In [1]: import numpy as np

In [2]: np.set_printoptions(precision=2, suppress=True, linewidth=160)

In [3]: F = np.load("block18.npy")

In [4]: print(F)
[[ -1.38   7.4    2.96  -5.93]
 [ -0.69  16.12   3.47 -12.58]
 [  0.23  -3.86  -9.14   3.4 ]
 [  0.84   1.65  -4.81  -0.75]
 [  0.36   8.04  -5.23  -5.77]
 [  0.95  -1.61  -3.26   1.74]
 [ -0.37  17.73  -3.79 -12.9 ]
 [ -0.94 -26.21  -0.49  19.69]
 [ -0.04  14.17   2.79 -10.97]
 [  0.08 -33.23 -12.46  25.81]
 [  0.22 -19.76  -6.48  15.77]
 [ -0.24   6.78   0.83  -5.24]
 [ -1.48 -24.17   0.96  17.89]
 [  1.02 -16.54  -6.46  12.97]
 [  0.    23.05   7.51 -18.25]
 [  0.63   5.98  -2.36  -4.34]
 [  0.81  11.64  -2.9   -8.51]
 [ -0.37 -10.64  -0.47   8.06]
 [  0.59   5.86  -2.7   -4.14]
 [ -0.39 -16.41  -8.23  13.02]
 [  0.59 -27.64   0.64  21.02]
 [ -0.18  18.35   2.87 -14.33]
 [  0.18  10.76   4.95  -8.53]]

In [5]: Xs = (F - F.mean(axis=0)) / F.std(axis=0)

In [6]: print(Xs.std(axis=0))
[1. 1. 1. 1.]

In [7]: c = np.linalg.lstsq(np.delete(Xs, 2, axis=1), Xs[:, 2])[0]

In [8]: print(c)
[  0.1  -26.47 -27.  ]

In [9]: print(np.round(1 - np.var(Xs[:, 2] - np.delete(Xs, 2, axis=1) @ c), 2))
0.87

In [10]: left, sig = np.linalg.svd(F)
---------------------------------------------------------------------------
ValueError                                Traceback (most recent call last)
Cell In[10], line 1
----> 1 left, sig = np.linalg.svd(F)

ValueError: too many values to unpack (expected 2)

In [11]: left, sig, Vh = np.linalg.svd(F, full_matrices=False)

In [12]: print(np.allclose(left * sig @ Vh, F))
True

In [13]: print(sig / sig[0])
[1.   0.21 0.03 0.01]

In [14]: print(np.round(np.abs(Vh[0]), 2) + 0)
[0.   0.79 0.13 0.6 ]

In [15]: print((sig > 1e-8).sum())
4

In [16]: print(sig)
[101.27  20.81   2.92   0.57]

In [17]: print(np.round(left.T @ F @ Vh.T, 2) + 0)
[[101.27   0.     0.     0.  ]
 [  0.    20.81   0.     0.  ]
 [  0.     0.     2.92   0.  ]
 [  0.     0.     0.     0.57]]

In [18]: print(np.cumsum(sig ** 2) / np.sum(sig ** 2))
[0.96 1.   1.   1.  ]

In [19]: print(round(np.sqrt((sig ** 2).sum()), 2), round(np.linalg.norm(F), 2))
103.42 103.42
